$ ipython --no-banner

In [1]: import numpy as np

In [2]: np.set_printoptions(suppress=True, linewidth=200)

In [3]: mat = np.array([[1, 2], [0, 2]])

In [4]: # triangular

In [5]: w1 = np.array([[-2, -1, 0, -3, 9, 0], [8, 0, 8, -4, 3, -8]])

In [6]: b = np.array([-1, -3, 0, -3, 2, 2])

In [7]: H = np.maximum(mat @ w1 + b, 0)

In [8]: print((H > 0).astype(int))
[[1 0 1 0 1 0]
 [1 0 1 0 1 0]]

In [9]: print(H)
[[13  0 16  0 17  0]
 [15  0 16  0  8  0]]

In [10]: Z = np.array([[-4, -3, -1],
    ...:     [3, 2, 1],
    ...:     [-2, 2, 1],
    ...:     [2, 0, -1],
    ...:     [-4, -4, -3],
    ...:     [-5, -5, 4]])

In [11]: print(w1 @ Z)
[[-37 -32 -23]
 [-28  20 -37]]

In [12]: feats = np.loadtxt("arr.csv", delimiter=",")

In [13]: print(feats)
[[50.151 50.019 60.287]
 [48.982 48.636 59.783]
 [48.947 49.98  60.254]
 [49.913 48.469 59.382]
 [52.015 49.719 59.284]
 [49.968 50.188 60.153]
 [49.741 49.204 59.545]
 [48.994 51.538 59.758]
 [50.61  50.458 59.65 ]
 [49.319 49.494 59.263]
 [50.305 50.229 60.636]
 [51.376 50.067 59.13 ]
 [50.525 48.638 60.201]
 [51.512 48.904 58.794]
 [51.787 51.096 59.324]
 [50.632 49.333 60.968]
 [49.642 51.556 59.317]
 [50.373 49.524 58.718]
 [50.278 50.209 58.331]]

In [14]: left, s, VT = np.linalg.svd(feats)

In [15]: print(s.round(3))
[403.461   4.017   3.534]

In [16]: out = left[:, :1] @ np.diag(s[:1]) @ VT[:1]

In [17]: print(round(np.abs(feats - out).max(), 3))
1.517

In [18]: print(np.linalg.matrix_rank(out))
1

In [19]: z = feats[:, 2] > np.median(feats[:, 2])

In [20]: f = feats[z].mean(axis=0) - feats[~z].mean(axis=0)

In [21]: print(round((((feats - feats.mean(axis=0)) @ f > 0) == z).mean(), 3))
0.789

In [22]: print(((feats - feats.mean(axis=0)) @ f > 0).astype(int))
[1 1 1 0 0 1 1 1 0 1 1 0 1 0 0 1 1 0 0]

In [23]: print(z.astype(int))
[1 1 1 0 0 1 0 1 1 0 1 0 1 0 0 1 0 0 0]

In [24]: print(f.round(3))
[-0.694  0.067  1.079]

In [25]: P = feats @ np.linalg.solve(feats.T @ feats, feats.T)

In [26]: print(np.allclose(P @ P, P))
True

In [27]: print(np.round(P @ feats[:, 0], 3))
[50.151 48.982 48.947 49.913 52.015 49.968 49.741 48.994 50.61  49.319 50.305 51.376 50.525 51.512 51.787 50.632 49.642 50.373 50.278]

In [28]: print(np.round(np.linalg.eigvalsh(P), 3) + 0)
[0. 0. 0. 0. 0. 0. 0. 0. 0. 0. 0. 0. 0. 0. 0. 0. 1. 1. 1.]

In [29]: w1 = np.array([[-2, 4], [-1, -5], [-4, -4]])

In [30]: b = np.array([-2, -8])

In [31]: H = np.maximum(feats @ w1 + b, 0)

In [32]: print(np.linalg.matrix_rank(H))
0

In [33]: print((H > 0).mean(axis=0))
[0. 0.]

In [34]: Z = np.array([[4, 6], [1, 9]])

In [35]: print(w1 @ Z)
[[ -4  24]
 [ -9 -51]
 [-20 -60]]

In [36]: print((H @ Z).round(6).argmax(axis=1))
[0 0 0 0 0 0 0 0 0 0 0 0 0 0 0 0 0 0 0]

In [37]: Xs = (feats - feats.mean(axis=0)) / feats.std(axis=0)

In [38]: print(np.round(Xs.std(axis=0), 3))
[1. 1. 1.]

In [39]: b = np.linalg.lstsq(np.delete(Xs, 1, axis=1), Xs[:, 1])[0]

In [40]: print(b.round(3))
[-0.036 -0.047]

In [41]: arr = np.load("w.npy")

In [42]: print(arr)
[[-1 -2  2]
 [-1 -2  2]]

In [43]: print(np.round(np.trace(np.linalg.pinv(arr) @ arr), 3))
1.0

In [44]: np.linalg.inv(arr)
LinAlgError: Last 2 dimensions of the array must be square


In [45]: print(np.allclose(arr[:-1].T @ np.linalg.lstsq(arr[:-1].T, arr[-1])[0], arr[-1]))
True

In [46]: J = np.array([[0, 1, 2, -2], [-1, 0, 1, 0], [-2, -1, 0, -4], [2, 0, 4, 0]])

In [47]: print((J + J.T) / 2)
[[0. 0. 0. 0.]
 [0. 0. 0. 0.]
 [0. 0. 0. 0.]
 [0. 0. 0. 0.]]

In [48]: print(np.allclose(J, J.T))
False

In [49]: J.inv()
AttributeError: 'numpy.ndarray' object has no attribute 'inv'


In [50]: print(np.round(np.linalg.det(J), 3))
36.0

In [51]: np.linalg.determinant(J)
AttributeError: module 'numpy.linalg' has no attribute 'determinant'


In [52]: print((J - J.T) / 2)
[[ 0.  1.  2. -2.]
 [-1.  0.  1.  0.]
 [-2. -1.  0. -4.]
 [ 2.  0.  4.  0.]]

In [53]: out = np.linalg.invert(J)
AttributeError: module 'numpy.linalg' has no attribute 'invert'


In [54]: out = np.linalg.inv(J)

In [55]: print(np.allclose(out, J.T))
False

In [56]: print(np.round(np.linalg.slogdet(J)[0], 3))
1.0

In [57]: print(out.round(3) + 0)
[[ 0.    -0.667  0.     0.167]
 [ 0.667  0.    -0.333 -0.333]
 [ 0.     0.333  0.     0.167]
 [-0.167  0.333 -0.167  0.   ]]

In [58]: print(round(float(np.linalg.det(J) * np.linalg.det(out)), 3))
1.0

In [59]: print(round(float(np.linalg.cond(J)), 3))
4.089
